In [1]: import numpy as np

In [2]: from numpy import linalg as LA

In [3]: np.set_printoptions(precision=2, suppress=True, linewidth=120)

In [4]: data = np.load("w.npy")

In [5]: data
Out[5]: 
array([[-7,  0, -7,  0],
       [ 5, -8,  5, -8],
       [-7,  0, -7,  0],
       [ 5, -8,  5, -8]])

In [6]: np.round(np.poly(data), 2) + 0
Out[6]: array([  1.,  30., 224.,   0.,   0.])

In [7]: np.round(LA.eigvals(data), 2) + 0
Out[7]: array([  0., -16., -14.,   0.])

In [8]: np.einsum("ii->", data)
Out[8]: np.int64(-30)

In [9]: np.kron(np.eye(2, dtype=int), data)
Out[9]: 
array([[-7,  0, -7,  0,  0,  0,  0,  0],
       [ 5, -8,  5, -8,  0,  0,  0,  0],
       [-7,  0, -7,  0,  0,  0,  0,  0],
       [ 5, -8,  5, -8,  0,  0,  0,  0],
       [ 0,  0,  0,  0, -7,  0, -7,  0],
       [ 0,  0,  0,  0,  5, -8,  5, -8],
       [ 0,  0,  0,  0, -7,  0, -7,  0],
       [ 0,  0,  0,  0,  5, -8,  5, -8]])

In [10]: round(LA.eigvals(data).sum().real, 2)
Out[10]: np.float64(-30.0)

In [11]: A2 = np.array([[1, 1], [-1, 2]])

In [12]: cent = np.kron(A2, data)

In [13]: cent.shape
Out[13]: (8, 8)

In [14]: A2 = data / np.sqrt((data ** 2).mean(axis=1, keepdims=True))

In [15]: LA.matrix_rank(data - data.mean(axis=1, keepdims=True))
Out[15]: np.int64(1)

In [16]: LA.matrix_rank(A2) == LA.matrix_rank(data)
Out[16]: np.True_

In [17]: G = data.T @ data

In [18]: np.diag(G)
Out[18]: array([148, 128, 148, 128])

In [19]: np.trace(G), (data ** 2).sum()
Out[19]: (np.int64(552), np.int64(552))

In [20]: (data @ data.T).shape
Out[20]: (4, 4)

In [21]: np.round(LA.svd(data, compute_uv=False) ** 2, 2) + 0
Out[21]: array([437.25, 114.75,   0.  ,   0.  ])

In [22]: np.argsort(-LA.norm(data, axis=0).round(6), kind="stable")[:3]
Out[22]: array([0, 2, 1])

In [23]: LA.matrix_rank(data, rtol=0.1)
Out[23]: np.int64(2)

In [24]: r0 = np.array([3, 1, -1, -1])

In [25]: rng = np.random.default_rng(67295)

In [26]: E = np.outer(rng.normal(size=17), r0) + 0.05 * rng.normal(size=(17, 4))

In [27]: E
Out[27]: 
array([[-7.12, -2.44,  2.43,  2.37],
       [-1.91, -0.62,  0.63,  0.65],
       [-3.38, -1.09,  1.21,  1.11],
       [ 0.65,  0.23, -0.27, -0.21],
       [-1.62, -0.49,  0.45,  0.57],
       [ 4.33,  1.35, -1.37, -1.34],
       [ 1.45,  0.42, -0.58, -0.48],
       [-0.5 , -0.1 ,  0.08,  0.12],
       [ 4.29,  1.31, -1.37, -1.39],
       [ 2.2 ,  0.71, -0.73, -0.71],
       [-3.02, -1.08,  1.02,  1.08],
       [ 1.28,  0.42, -0.38, -0.42],
       [-3.14, -0.98,  1.02,  1.05],
       [-1.32, -0.41,  0.46,  0.43],
       [-7.15, -2.26,  2.42,  2.46],
       [-0.7 , -0.23,  0.24,  0.23],
       [-1.77, -0.61,  0.58,  0.65]])

In [28]: A2 = np.c_[E[:, :1] @ np.array([[1]]), np.array([0, 5, 2, 7, 9, 2, 8, 4, 5, 3, 2, 6, 5, 4, 0, 0, 0])]

In [29]: A2
Out[29]: 
array([[-7.12,  0.  ],
       [-1.91,  5.  ],
       [-3.38,  2.  ],
       [ 0.65,  7.  ],
       [-1.62,  9.  ],
       [ 4.33,  2.  ],
       [ 1.45,  8.  ],
       [-0.5 ,  4.  ],
       [ 4.29,  5.  ],
       [ 2.2 ,  3.  ],
       [-3.02,  2.  ],
       [ 1.28,  6.  ],
       [-3.14,  5.  ],
       [-1.32,  4.  ],
       [-7.15,  0.  ],
       [-0.7 ,  0.  ],
       [-1.77,  0.  ]])

In [30]: np.round(LA.lstsq(E, A2[:, 0])[0], 2) + 0
Out[30]: array([1., 0., 0., 0.])

In [31]: LA.norm(LA.qr(E)[0].T @ A2, axis=0) ** 2 / ((A2 ** 2).sum(axis=0) + 1e-12)
Out[31]: array([1.  , 0.26])

In [32]: LA.matrix_rank(A2)
Out[32]: np.int64(2)

In [33]: A2 = np.array([[2, 1], [2, 1], [3, 2], [0, 1]])

In [34]: LA.matrix_rank(E @ A2)
Out[34]: np.int64(2)

In [35]: A2 @ E
---------------------------------------------------------------------------
ValueError                                Traceback (most recent call last)
Cell In[35], line 1
----> 1 A2 @ E

ValueError: matmul: Input operand 1 has a mismatch in its core dimension 0, with gufunc signature (n?,k),(k,m?)->(n?,m?) (size 17 is different from 2)

In [36]: np.einsum("ij->j", E)
Out[36]: array([-17.45,  -5.88,   5.82,   6.17])

In [37]: Xc = (E - E.mean(axis=0)) / E.std(axis=0)

In [38]: np.argwhere(np.abs(Xc) > 2)
Out[38]: array([[0, 1]])

In [39]: coef = LA.lstsq(np.delete(Xc, 3, axis=1), Xc[:, 3])[0]

In [40]: coef
Out[40]: array([-0.65, -0.15,  0.2 ])

In [41]: np.round(1 - np.var(Xc[:, 3] - np.delete(Xc, 3, axis=1) @ coef), 2)
Out[41]: np.float64(1.0)

In [42]: w1 = np.array([[2, -2, -1, 0, -2, -1],
    ...:     [-2, -1, 0, 0, 2, 2],
    ...:     [-1, 2, -2, 1, 1, -2],
    ...:     [-1, -1, 1, 1, 0, 1]])

In [43]: coef = np.array([-1, 2, 0, -2, -2, -1])

In [44]: hid = np.maximum(E @ w1 + coef, 0)

In [45]: (hid > 0).astype(int)
Out[45]: 
array([[0, 1, 1, 1, 1, 0],
       [0, 1, 1, 0, 1, 0],
       [0, 1, 1, 1, 1, 0],
       [1, 1, 0, 0, 0, 0],
       [0, 1, 1, 0, 1, 0],
       [1, 0, 0, 0, 0, 0],
       [1, 0, 0, 0, 0, 0],
       [0, 1, 1, 0, 0, 0],
       [1, 0, 0, 0, 0, 0],
       [1, 0, 0, 0, 0, 0],
       [0, 1, 1, 1, 1, 0],
       [1, 0, 0, 0, 0, 0],
       [0, 1, 1, 1, 1, 0],
       [0, 1, 1, 0, 1, 0],
       [0, 1, 1, 1, 1, 0],
       [0, 1, 1, 0, 0, 0],
       [0, 1, 1, 0, 1, 0]])

In [46]: cent = np.array([[1, 3], [0, 3], [3, 3], [0, 5], [2, 4], [3, 1]])

In [47]: w1 @ cent
Out[47]: 
array([[ -8, -12],
       [  8,   1],
       [-11,   4],
       [  5,   3]])

In [48]: w1 = np.array([[3, 3, 1, 1, 1], [3, 1, 2, 0, 2], [1, 3, 2, 2, 2], [0, 1, 3, 0, 2]])

In [49]: coef = np.array([9, -4, -4, 5, -8])

In [50]: hid = np.maximum(data @ w1 + coef, 0)

In [51]: LA.matrix_rank(hid)
Out[51]: np.int64(1)

In [52]: (hid > 0).mean(axis=0)
Out[52]: array([0.5, 0.5, 0. , 0.5, 0. ])

In [53]: cent = np.array([[-2, 0, 0], [1, -1, 2], [-2, -1, 0], [1, -1, 1], [-1, 0, -1]])

In [54]: (hid @ cent).round(6).argmax(axis=1)
Out[54]: array([0, 2, 0, 2])

In [55]: mat = np.load("a.npy")

In [56]: mat.round(2) + 0
Out[56]: 
array([[-0.97, -0.16, -2.83,  0.04],
       [ 1.69, -0.27,  2.16, -1.19],
       [-0.8 , -0.24, -2.88, -0.18],
       [ 1.07, -0.8 , -1.78, -2.01],
       [-1.72,  0.81,  0.45,  2.28],
       [-0.58,  0.71,  2.34,  1.64],
       [ 1.35, -0.83, -1.33, -2.17],
       [-1.88,  0.46, -1.6 ,  1.64],
       [-0.06, -0.53, -2.77, -1.03],
       [ 1.51, -0.14,  2.44, -0.86],
       [ 0.46,  0.38,  2.88,  0.59],
       [-1.22,  0.82,  1.56,  2.1 ],
       [ 0.83, -0.76, -2.08, -1.84],
       [-1.26, -0.01, -2.68,  0.46],
       [ 1.29,  0.  ,  2.66, -0.5 ],
       [-1.9 ,  0.73, -0.3 ,  2.19],
       [-1.94,  0.64, -0.86,  2.02],
       [ 0.37, -0.66, -2.51, -1.46],
       [ 1.07,  0.12,  2.8 , -0.18],
       [-0.81, -0.24, -2.87, -0.16],
       [-0.17, -0.49, -2.81, -0.92],
       [ 1.63, -0.22,  2.27, -1.07],
       [-1.81,  0.38, -1.85,  1.47],
       [ 1.62, -0.22,  2.28, -1.06],
       [-1.56,  0.17, -2.38,  0.94]])

In [57]: # null space of dimension 2

In [58]: d = LA.norm(mat[:, None] - mat[None], axis=-1)

In [59]: np.flatnonzero(d[1] < d.mean() / 2)
Out[59]: array([ 1,  9, 14, 18, 21, 23])

In [60]: G = np.cov(mat, rowvar=False)

In [61]: G
Out[61]: 
array([[ 1.75, -0.44,  1.43, -1.55],
       [-0.44,  0.27,  0.44,  0.71],
       [ 1.43,  0.44,  5.16,  0.33],
       [-1.55,  0.71,  0.33,  2.02]])

In [62]: round(float(np.corrcoef(mat[:, 2], mat[:, 3])[0, 1]), 2)
Out[62]: 0.1

In [63]: np.round(LA.eigvalsh(G)[::-1], 2) + 0
Out[63]: array([5.7 , 3.49, 0.  , 0.  ])

In [64]: left, sigma, vt = LA.svd(mat)

In [65]: evecs = vt[:(sigma > 1e-8).sum()]

In [66]: vec = mat[4] + 3 * mat[7] + rng.integers(2) * np.eye(4)[3]

In [67]: vec
Out[67]: array([-7.36,  2.19, -4.35,  7.2 ])

In [68]: np.allclose(evecs.T @ evecs @ vec, vec)
Out[68]: True

In [69]: LA.matrix_rank(np.vstack([mat, vec]))
Out[69]: np.int64(2)

In [70]: evecs.T @ evecs
Out[70]: 
array([[ 0.42, -0.13,  0.2 , -0.43],
       [-0.13,  0.08,  0.1 ,  0.2 ],
       [ 0.2 ,  0.1 ,  0.93,  0.13],
       [-0.43,  0.2 ,  0.13,  0.58]])

In [71]: X = np.load("data.npy")

In [72]: X
Out[72]: 
array([[6., 5., 0., 0., 0.],
       [5., 6., 0., 0., 0.],
       [0., 0., 6., 5., 5.],
       [0., 0., 5., 6., 5.],
       [0., 0., 5., 5., 6.]])

In [73]: # equal to its transpose

In [74]: left, sigma, vt = LA.svd(X, full_matrices=False)

In [75]: np.round(left.T @ left, 2) + 0
Out[75]: 
array([[1., 0., 0., 0., 0.],
       [0., 1., 0., 0., 0.],
       [0., 0., 1., 0., 0.],
       [0., 0., 0., 1., 0.],
       [0., 0., 0., 0., 1.]])

In [76]: (sigma > 1e-8).sum()
Out[76]: np.int64(5)

In [77]: sigma / sigma[0]
Out[77]: array([1.  , 0.69, 0.06, 0.06, 0.06])

In [78]: np.abs(left[:, 0]).round(6).argmax()
Out[78]: np.int64(2)

In [79]: np.round(left.T @ X @ vt.T, 2) + 0
Out[79]: 
array([[16.,  0.,  0.,  0.,  0.],
       [ 0., 11.,  0.,  0.,  0.],
       [ 0.,  0.,  1.,  0.,  0.],
       [ 0.,  0.,  0.,  1.,  0.],
       [ 0.,  0.,  0.,  0.,  1.]])

In [80]: sigma
Out[80]: array([16., 11.,  1.,  1.,  1.])

In [81]: np.allclose(left * sigma @ vt, X)
Out[81]: True

In [82]: np.abs(vt[0])
Out[82]: array([0.  , 0.  , 0.58, 0.58, 0.58])

In [83]: np.cumsum(sigma ** 2) / np.sum(sigma ** 2)
Out[83]: array([0.67, 0.99, 0.99, 1.  , 1.  ])

In [84]: L = LA.cholesky(X)

In [85]: L
Out[85]: 
array([[2.45, 0.  , 0.  , 0.  , 0.  ],
       [2.04, 1.35, 0.  , 0.  , 0.  ],
       [0.  , 0.  , 2.45, 0.  , 0.  ],
       [0.  , 0.  , 2.04, 1.35, 0.  ],
       [0.  , 0.  , 2.04, 0.62, 1.21]])

In [86]: np.diag(L) ** 2
Out[86]: array([6.  , 1.83, 6.  , 1.83, 1.45])

In [87]: vals, evecs = LA.eig(L)

In [88]: round(float(np.prod(vals)), 2)
Out[88]: 13.27

In [89]: np.sort(LA.eigvals(LA.inv(L)))
Out[89]: array([0.41, 0.41, 0.74, 0.74, 0.83])

In [90]: np.sort(LA.eigvals(L @ L))
Out[90]: array([1.45, 1.83, 1.83, 6.  , 6.  ])

In [91]: (LA.matrix_power((X != 0) + (X.T != 0) + np.eye(5), 5) > 0).astype(int)
Out[91]: 
array([[1, 1, 0, 0, 0],
       [1, 1, 0, 0, 0],
       [0, 0, 1, 1, 1],
       [0, 0, 1, 1, 1],
       [0, 0, 1, 1, 1]])

In [92]: np.flatnonzero(LA.matrix_power((X != 0) + (X.T != 0) + np.eye(5), 5)[3])
Out[92]: array([2, 3, 4])

In [93]: X @ X
Out[93]: 
array([[61., 60.,  0.,  0.,  0.],
       [60., 61.,  0.,  0.,  0.],
       [ 0.,  0., 86., 85., 85.],
       [ 0.,  0., 85., 86., 85.],
       [ 0.,  0., 85., 85., 86.]])

In [94]: vec = np.array([-2, 0, -1, -2, 0])

In [95]: h = np.maximum(X @ vec, 0)

In [96]: np.maximum(X @ (3 * vec), 0)
Out[96]: array([0., 0., 0., 0., 0.])

In [97]: X.T @ h
Out[97]: array([0., 0., 0., 0., 0.])

In [98]: np.flatnonzero(h > 1e-9)
Out[98]: array([], dtype=int64)

In [99]: np.maximum(X @ vec, 0) - np.maximum(-X @ vec, 0)
Out[99]: array([-12., -10., -16., -17., -15.])

In [100]: W0 = np.loadtxt("mat.csv", delimiter=",")

In [101]: W0.round(2) + 0
Out[101]: 
array([[-0.62,  0.65,  0.33, -0.28],
       [-0.75, -0.62,  0.  ,  0.22],
       [-0.12, -0.13, -0.62, -0.76],
       [-0.19,  0.42, -0.71,  0.54]])

In [102]: vec = np.array([0, -1, 1, -1])

In [103]: np.round(LA.norm(vec), 2), round(float(LA.norm(W0 @ vec)), 2)
Out[103]: (np.float64(1.73), 1.73)

In [104]: np.sort(np.abs(np.degrees(np.angle(LA.eigvals(W0)))))
Out[104]: array([  0.  , 131.72, 131.72, 180.  ])

In [105]: 4 - LA.matrix_rank(W0 - np.eye(4), tol=1e-8)
Out[105]: np.int64(1)

In [106]: np.round(LA.inv(W0), 2) + 0
Out[106]: 
array([[-0.62, -0.75, -0.12, -0.19],
       [ 0.65, -0.62, -0.13,  0.42],
       [ 0.33,  0.  , -0.62, -0.71],
       [-0.28,  0.22, -0.76,  0.54]])

In [107]: np.abs(LA.eigvals(W0))
Out[107]: array([1., 1., 1., 1.])

In [108]: def softmax(z):
     ...:     e = np.exp(z - z.max(axis=-1, keepdims=True))
     ...:     return e / e.sum(axis=-1, keepdims=True)
     ...: 

In [109]: softmax(W0).sum(axis=1)
Out[109]: array([1., 1., 1., 1.])

In [110]: softmax(W0[2] + -1)
Out[110]: array([0.32, 0.32, 0.19, 0.17])

In [111]: np.round(softmax(10 * W0[2]), 2) + 0
Out[111]: array([0.5 , 0.49, 0.  , 0.  ])

In [112]: att = W0 @ W0.T / np.sqrt(4)

In [113]: softmax(att).round(6).argmax(axis=1)
Out[113]: array([0, 1, 2, 3])

In [114]: softmax(att)
Out[114]: 
array([[0.35, 0.22, 0.22, 0.22],
       [0.22, 0.35, 0.22, 0.22],
       [0.22, 0.22, 0.35, 0.22],
       [0.22, 0.22, 0.22, 0.35]])

In [115]: softmax(att)[2] @ W0
Out[115]: array([-0.38,  0.05, -0.3 , -0.17])

In [116]: LA.svd(W0, compute_uv=False)
Out[116]: array([1., 1., 1., 1.])

In [117]: W0[:, 4]
---------------------------------------------------------------------------
IndexError                                Traceback (most recent call last)
Cell In[117], line 1
----> 1 W0[:, 4]

IndexError: index 4 is out of bounds for axis 1 with size 4

In [118]: W0.shape
Out[118]: (4, 4)

In [119]: np.zeros(4, 4)
---------------------------------------------------------------------------
TypeError                                 Traceback (most recent call last)
Cell In[119], line 1
----> 1 np.zeros(4, 4)

TypeError: Cannot interpret '4' as a data type

In [120]: W0.sum(axis=0)
Out[120]: array([-1.68,  0.32, -0.99, -0.28])

In [121]: np.diff(W0, axis=0)
Out[121]: 
array([[-0.12, -1.27, -0.33,  0.5 ],
       [ 0.62,  0.5 , -0.62, -0.99],
       [-0.06,  0.54, -0.09,  1.3 ]])
